>>> import numpy as np
>>> np.set_printoptions(suppress=True, linewidth=140)
>>> A = np.loadtxt("a.csv", delimiter=",")
>>> print(A)
[[ 0.  2. -2.  2. -2. -1.]
 [ 0. -2. -1.  0.  1.  1.]
 [ 0.  0. -2. -2.  1.  1.]
 [ 0.  0.  0.  2.  2.  2.]
 [ 0.  0.  0.  0. -1.  0.]
 [ 0.  0.  0.  0.  0. -2.]]
>>> # triangular
>>> print(np.linalg.lstsq(A[:-1].T, A[-1])[2])
5
>>> print(round(np.trace(np.linalg.pinv(A) @ A), 2))
5.0
>>> print(np.allclose(A[:-1].T @ np.linalg.lstsq(A[:-1].T, A[-1])[0], A[-1]))
True
>>> other = A / np.linalg.norm(A, axis=1, keepdims=True)
>>> gram = other @ other.T
>>> print(np.round(np.degrees(np.arccos(np.clip(gram[4, 0], -1, 1))), 2))
60.98
>>> print((gram - 2 * np.eye(6)).round(6).argmax(axis=1))
[4 2 1 1 0 0]
>>> print(np.argwhere(np.triu(np.abs(gram) > 0.95, 1)))
[]
>>> Uu, sig, Vt = np.linalg.svd(A)
>>> vecs = Vt[:(sig > 1e-8).sum()]
>>> rng = np.random.default_rng(1157)
>>> x = A[5] + -3 * A[0] + rng.integers(2) * np.eye(6)[5]
>>> print(x)
[ 0. -6.  6. -6.  6.  1.]
>>> print(np.round(vecs.T @ vecs, 2) + 0)
[[0. 0. 0. 0. 0. 0.]
 [0. 1. 0. 0. 0. 0.]
 [0. 0. 1. 0. 0. 0.]
 [0. 0. 0. 1. 0. 0.]
 [0. 0. 0. 0. 1. 0.]
 [0. 0. 0. 0. 0. 1.]]
>>> m1 = np.diag(10 * np.array([0, 3, 3, 2, 1, -3, -1, 2, 3, 0])) + np.array([[0, 0, 2, 1, 0, 1, 2, 0, 0, 2],
...     [2, 2, 0, 1, 2, 1, 0, 0, 2, 2],
...     [1, 2, 1, 2, 1, 0, 2, 0, 1, 1],
...     [0, 2, 0, 2, 0, 1, 2, 0, 2, 2],
...     [0, 0, 0, 2, 0, 0, 0, 1, 1, 2],
...     [2, 1, 1, 0, 2, 0, 2, 2, 1, 2],
...     [2, 0, 1, 1, 2, 2, 2, 1, 1, 1],
...     [2, 2, 0, 1, 1, 1, 1, 1, 1, 0],
...     [0, 0, 0, 1, 0, 0, 1, 1, 1, 0],
...     [2, 2, 2, 1, 0, 1, 2, 1, 1, 1]])
>>> print(m1)
[[  0   0   2   1   0   1   2   0   0   2]
 [  2  32   0   1   2   1   0   0   2   2]
 [  1   2  31   2   1   0   2   0   1   1]
 [  0   2   0  22   0   1   2   0   2   2]
 [  0   0   0   2  10   0   0   1   1   2]
 [  2   1   1   0   2 -30   2   2   1   2]
 [  2   0   1   1   2   2  -8   1   1   1]
 [  2   2   0   1   1   1   1  21   1   0]
 [  0   0   0   1   0   0   1   1  31   0]
 [  2   2   2   1   0   1   2   1   1   1]]
>>> r0 = np.array([-2, -1, 3, -2, -1, 3, -2, -2, 1, -1])
>>> other = m1 + np.outer(r0, np.eye(10)[4])
>>> print(np.linalg.matrix_rank(np.linalg.inv(other) - np.linalg.inv(m1), tol=1e-8))
1
>>> print(np.linalg.matrix_rank(other - m1))
1
>>> print(other)
[[  0.   0.   2.   1.  -2.   1.   2.   0.   0.   2.]
 [  2.  32.   0.   1.   1.   1.   0.   0.   2.   2.]
 [  1.   2.  31.   2.   4.   0.   2.   0.   1.   1.]
 [  0.   2.   0.  22.  -2.   1.   2.   0.   2.   2.]
 [  0.   0.   0.   2.   9.   0.   0.   1.   1.   2.]
 [  2.   1.   1.   0.   5. -30.   2.   2.   1.   2.]
 [  2.   0.   1.   1.   0.   2.  -8.   1.   1.   1.]
 [  2.   2.   0.   1.  -1.   1.   1.  21.   1.   0.]
 [  0.   0.   0.   1.   1.   0.   1.   1.  31.   0.]
 [  2.   2.   2.   1.  -1.   1.   2.   1.   1.   1.]]
>>> q, Rm = np.linalg.qr(m1)
>>> print(q.shape, Rm.shape)
(10, 10) (10, 10)
>>> print(round(abs(Rm[0, 0]), 2), round(np.linalg.norm(m1[:, 0]), 2))
4.58 4.58
>>> print(np.round(q.T @ q, 2) + 0)
[[1. 0. 0. 0. 0. 0. 0. 0. 0. 0.]
 [0. 1. 0. 0. 0. 0. 0. 0. 0. 0.]
 [0. 0. 1. 0. 0. 0. 0. 0. 0. 0.]
 [0. 0. 0. 1. 0. 0. 0. 0. 0. 0.]
 [0. 0. 0. 0. 1. 0. 0. 0. 0. 0.]
 [0. 0. 0. 0. 0. 1. 0. 0. 0. 0.]
 [0. 0. 0. 0. 0. 0. 1. 0. 0. 0.]
 [0. 0. 0. 0. 0. 0. 0. 1. 0. 0.]
 [0. 0. 0. 0. 0. 0. 0. 0. 1. 0.]
 [0. 0. 0. 0. 0. 0. 0. 0. 0. 1.]]
>>> print(np.round(np.abs(np.diag(Rm)), 2))
[ 4.58 27.68 29.86 22.07 10.11 26.96  7.76 14.62 30.67  1.8 ]
>>> labels = rng.permutation(10)
>>> other = m1[:, labels] * rng.choice([-1, 1], 10)
>>> print(other)
[[  1   0  -2  -1   0   0   0  -2   2   0]
 [  1   2   0  -1 -32  -2  -2  -2   0   0]
 [  2   1 -31   0  -2  -1  -1  -1   2   0]
 [ 22   0   0  -1  -2  -2   0  -2   2   0]
 [  2   0   0   0   0  -1 -10  -2   0   1]
 [  0   2  -1  30  -1  -1  -2  -2   2   2]
 [  1   2  -1  -2   0  -1  -2  -1  -8   1]
 [  1   2   0  -1  -2  -1  -1   0   1  21]
 [  1   0   0   0   0 -31   0   0   1   1]
 [  1   2  -2  -1  -2  -1   0  -1   2   1]]
>>> Uu, _, Vt = np.linalg.svd(m1.T @ other)
>>> print(np.round(Uu @ Vt, 2) + 0)
[[ 0.  1.  0.  0.  0.  0.  0.  0.  0.  0.]
 [ 0.  0.  0.  0. -1.  0.  0.  0.  0.  0.]
 [ 0.  0. -1.  0.  0.  0.  0.  0.  0.  0.]
 [ 1.  0.  0.  0.  0.  0.  0.  0.  0.  0.]
 [ 0.  0.  0.  0.  0.  0. -1.  0.  0.  0.]
 [ 0.  0.  0. -1.  0.  0.  0.  0.  0.  0.]
 [ 0.  0.  0.  0.  0.  0.  0.  0.  1.  0.]
 [ 0.  0.  0.  0.  0.  0.  0.  0.  0.  1.]
 [ 0.  0.  0.  0.  0. -1.  0.  0.  0.  0.]
 [ 0.  0.  0.  0.  0.  0.  0. -1.  0.  0.]]
>>> W = np.array([[6, 0, 8, 0],
...     [4, 3, -5, 9],
...     [6, -3, 0, 3],
...     [-1, -2, 3, -3],
...     [1, -8, -8, 4],
...     [-3, 2, -4, -6],
...     [-4, 6, -3, -9],
...     [8, -9, 8, 5],
...     [3, -6, -9, 2],
...     [-8, -4, 1, -9]])
>>> beta = np.array([-4, 5, -2, -2])
>>> hid = np.maximum(m1 @ W + beta, 0)
>>> print((hid > 0).astype(int))
[[0 1 0 0]
 [1 1 0 1]
 [1 0 0 1]
 [0 0 1 0]
 [0 0 0 1]
 [1 0 1 1]
 [1 0 1 1]
 [1 0 1 1]
 [1 0 0 1]
 [1 0 0 0]]
>>> print(np.linalg.matrix_rank(hid))
4
>>> print(hid)
[[  0   3   0   0]
 [124  65   0 271]
 [182   0   0  82]
 [  0   0  28   0]
 [  0   0   0  21]
 [105   0 116 174]
 [ 44   0  17  64]
 [180   0 151 109]
 [ 92   0   0  53]
 [ 19   0   0   0]]
>>> print((hid > 0).mean(axis=0))
[0.7 0.2 0.4 0.7]
>>> cent = np.array([[-2, 3, 0], [-1, -2, 1], [3, 0, -1], [2, 3, 2]])
>>> print(hid @ cent)
[[  -3   -6    3]
 [ 229 1055  607]
 [-200  792  164]
 [  84    0  -28]
 [  42   63   42]
 [ 486  837  232]
 [  91  324  111]
 [ 311  867   67]
 [ -78  435  106]
 [ -38   57    0]]
>>> print((hid @ cent).round(6).argmax(axis=1))
[2 1 1 0 1 1 1 1 1 1]
>>> print(W @ cent)
[[ 12  18  -8]
 [ -8  33  26]
 [ -3  33   3]
 [  7  -8 -11]
 [-10  31   8]
 [-20 -31  -6]
 [-25 -51  -9]
 [ 27  57  -7]
 [-23  27   7]
 [  5 -43 -23]]
>>> other = m1 / np.sqrt((m1 ** 2).mean(axis=1, keepdims=True))
>>> print(other[7].round(2))
[0.3  0.3  0.   0.15 0.15 0.15 0.15 3.12 0.15 0.  ]
>>> print(np.round(np.linalg.norm(other, axis=1), 2))
[3.16 3.16 3.16 3.16 3.16 3.16 3.16 3.16 3.16 3.16]
>>> print(np.linalg.matrix_rank(m1 - m1.mean(axis=1, keepdims=True)))
9
>>> feats = np.array([[2, 2, 2, 0, 0],
...     [0, 1, 2, 2, 0],
...     [0, 0, 1, 0, 1],
...     [0, 0, 0, 0, 2],
...     [0, 0, 0, 0, 0]])
>>> print(np.argsort(-np.linalg.norm(feats, axis=0).round(6), kind="stable")[:3])
[2 1 4]
>>> M = np.loadtxt("arr.csv", delimiter=",")
>>> print(M.round(2))
[[-0.06 -0.85 -0.09  0.51]
 [ 0.99 -0.04 -0.14  0.03]
 [-0.06 -0.41 -0.46 -0.78]
 [-0.12  0.32 -0.87  0.36]]
>>> x = np.array([2, 1, 2, -1])
>>> y = M @ x
>>> print(y.round(2))
[-1.67  1.65 -0.67 -2.01]
>>> print(np.round(np.linalg.solve(M, 2 * y), 2))
[ 4.  2.  4. -2.]
>>> print(np.round(np.linalg.solve(M, y), 2))
[ 2.  1.  2. -1.]
>>> print(np.round(np.linalg.solve(M, y + M[:, 3]), 2) + 0)
[2. 1. 2. 0.]
>>> print(np.round(M.reshape(-1, 2), 2))
[[-0.06 -0.85]
 [-0.09  0.51]
 [ 0.99 -0.04]
 [-0.14  0.03]
 [-0.06 -0.41]
 [-0.46 -0.78]
 [-0.12  0.32]
 [-0.87  0.36]]
>>> print(np.round(M.reshape(2, -1), 2))
[[-0.06 -0.85 -0.09  0.51  0.99 -0.04 -0.14  0.03]
 [-0.06 -0.41 -0.46 -0.78 -0.12  0.32 -0.87  0.36]]
>>> blk = M.reshape(4, 2, -1)
>>> print(blk[:, 0].round(2))
[[-0.06 -0.85]
 [ 0.99 -0.04]
 [-0.06 -0.41]
 [-0.12  0.32]]
>>> print(np.einsum("ihd,jhd->hij", blk, blk).shape)
(2, 4, 4)
>>> print(np.round(np.einsum("ihd,ihd->ih", blk, blk), 2))
[[0.73 0.27]
 [0.98 0.02]
 [0.17 0.83]
 [0.11 0.89]]
>>> r = np.linalg.matrix_rank(A)
>>> print(r)
5
>>> N = np.linalg.svd(A)[2][r:].T
>>> print(A @ N)
[[0.]
 [0.]
 [0.]
 [0.]
 [0.]
 [0.]]
>>> print(N[:, 0] / N[np.abs(N[:, 0]).round(6).argmax(), 0])
[1. 0. 0. 0. 0. 0.]
>>> print([int(np.linalg.matrix_rank(A[:, :j + 1])) for j in range(6)])
[0, 1, 2, 3, 4, 5]
>>> print(np.linalg.matrix_rank(A.T @ A), np.linalg.matrix_rank(A @ A.T))
5 5
>>> print([int(np.linalg.matrix_rank(A[:i])) for i in range(1, len(A) + 1)])
[1, 2, 3, 4, 5, 5]
>>> print(N @ N.T)
[[1. 0. 0. 0. 0. 0.]
 [0. 0. 0. 0. 0. 0.]
 [0. 0. 0. 0. 0. 0.]
 [0. 0. 0. 0. 0. 0.]
 [0. 0. 0. 0. 0. 0.]
 [0. 0. 0. 0. 0. 0.]]
>>> W0 = 5 * np.eye(6) + np.ones((6, 6))
>>> print(W0)
[[6. 1. 1. 1. 1. 1.]
 [1. 6. 1. 1. 1. 1.]
 [1. 1. 6. 1. 1. 1.]
 [1. 1. 1. 6. 1. 1.]
 [1. 1. 1. 1. 6. 1.]
 [1. 1. 1. 1. 1. 6.]]
>>> # symmetric, so the eigenvalues are real
>>> ev, vecs = np.linalg.eigvalsh(W0)
Traceback (most recent call last):
  File "<python-input-79>", line 1, in <module>
    ev, vecs = np.linalg.eigvalsh(W0)
    ^^^^^^^^
ValueError: too many values to unpack (expected 2)
>>> ev, vecs = np.linalg.eigh(W0)
>>> print(ev.sum(), np.trace(W0))
36.0 36.0
>>> print(np.round(np.linalg.eigvalsh(W0 @ W0), 2))
[ 25.  25.  25.  25.  25. 121.]
>>> print(np.abs(vecs[:, -1]).round(6).argmax())
0
>>> print(np.round(np.linalg.svd(W0, compute_uv=False), 2))
[11.  5.  5.  5.  5.  5.]
>>> ev, vecs = np.linalg.eigh(W0)
>>> x = np.array([2, 1, -1, -1, -1, 1])
>>> print(np.abs(W0).sum(axis=1).max(), np.abs(ev).max())
11.0 11.0
>>> print(np.round(vecs * np.sqrt(ev) @ vecs.T, 2))
[[2.42 0.18 0.18 0.18 0.18 0.18]
 [0.18 2.42 0.18 0.18 0.18 0.18]
 [0.18 0.18 2.42 0.18 0.18 0.18]
 [0.18 0.18 0.18 2.42 0.18 0.18]
 [0.18 0.18 0.18 0.18 2.42 0.18]
 [0.18 0.18 0.18 0.18 0.18 2.42]]
>>> print(np.round(np.linalg.eigvalsh(W0[1:, 1:]), 2))
[ 5.  5.  5.  5. 10.]
>>> print(round(float(x @ W0 @ x / (x @ x)), 2), round(ev[0], 2), ev[-1])
5.11 5.0 11.0
>>> print(np.round(vecs * np.maximum(ev, 0) @ vecs.T, 2))
[[6. 1. 1. 1. 1. 1.]
 [1. 6. 1. 1. 1. 1.]
 [1. 1. 6. 1. 1. 1.]
 [1. 1. 1. 6. 1. 1.]
 [1. 1. 1. 1. 6. 1.]
 [1. 1. 1. 1. 1. 6.]]
>>> print(np.round(vecs * np.abs(ev) @ vecs.T, 2))
[[6. 1. 1. 1. 1. 1.]
 [1. 6. 1. 1. 1. 1.]
 [1. 1. 6. 1. 1. 1.]
 [1. 1. 1. 6. 1. 1.]
 [1. 1. 1. 1. 6. 1.]
 [1. 1. 1. 1. 1. 6.]]
